% python3 -q
>>> import numpy as np
>>> from numpy import linalg as LA
>>> np.set_printoptions(suppress=True, linewidth=100)
>>> E = np.array([[-8, -2, 5, -2, -1],
...     [-1, 6, 2, 4, -9],
...     [7, -1, 9, -3, 2],
...     [1, -5, 1, 2, -5],
...     [1, 3, -3, 6, -2]])
>>> E
array([[-8, -2,  5, -2, -1],
       [-1,  6,  2,  4, -9],
       [ 7, -1,  9, -3,  2],
       [ 1, -5,  1,  2, -5],
       [ 1,  3, -3,  6, -2]])
>>> rng = np.random.default_rng(35091)
>>> z = rng.permutation(5)
>>> B = E[:, z] * rng.choice([-1, 1], 5)
>>> B
array([[-2,  1,  5, -8, -2],
       [ 4,  9,  2, -1,  6],
       [-3, -2,  9,  7, -1],
       [ 2,  5,  1,  1, -5],
       [ 6,  2, -3,  1,  3]])
>>> Uu, _, Vh = LA.svd(E.T @ B)
>>> z
array([3, 4, 2, 0, 1])
>>> np.round(LA.lstsq(E, B)[0], 3) + 0
array([[ 0.,  0.,  0.,  1.,  0.],
       [ 0.,  0.,  0.,  0.,  1.],
       [ 0.,  0.,  1.,  0.,  0.],
       [ 1.,  0.,  0.,  0.,  0.],
       [ 0., -1.,  0.,  0.,  0.]])
>>> np.trace(E)
np.int64(7)
>>> E.inv()
Traceback (most recent call last):
  File "<python-input-13>", line 1, in <module>
    E.inv()
    ^^^^^
AttributeError: 'numpy.ndarray' object has no attribute 'inv'
>>> np.round(np.sort(np.abs(LA.eigvals(E))), 3)
array([ 4.883,  8.3  ,  8.3  ,  9.496, 10.127])
>>> LA.matrix_power(E, 2)
array([[ 98,   6,   2, -17,  48],
       [ 11, -11,  56, -26, -51],
       [  7,  -8, 105, -39,  31],
       [  1, -58,  21, -51,  46],
       [-28, -17,  -4,  19, -60]])
>>> assert E == E.T
Traceback (most recent call last):
  File "<python-input-16>", line 1, in <module>
    assert E == E.T
           ^^^^^^^^
ValueError: The truth value of an array with more than one element is ambiguous. Use a.any() or a.all()
>>> np.allclose(E @ E.T, E.T @ E)
False
>>> B = E[0, 0] * E[1:] - np.outer(E[1:, 0], E[0])
>>> B
array([[   0,  -50,  -11,  -34,   71],
       [   0,   22, -107,   38,   -9],
       [   0,   42,  -13,  -14,   41],
       [   0,  -22,   19,  -46,   17]])
>>> LA.matrix_rank(B), LA.matrix_rank(E)
(np.int64(4), np.int64(5))
>>> E[:, 0] / E[0, 0]
array([ 1.   ,  0.125, -0.875, -0.125, -0.125])
>>> np.flatnonzero(~B.round(6).any(axis=1))
array([], dtype=int64)
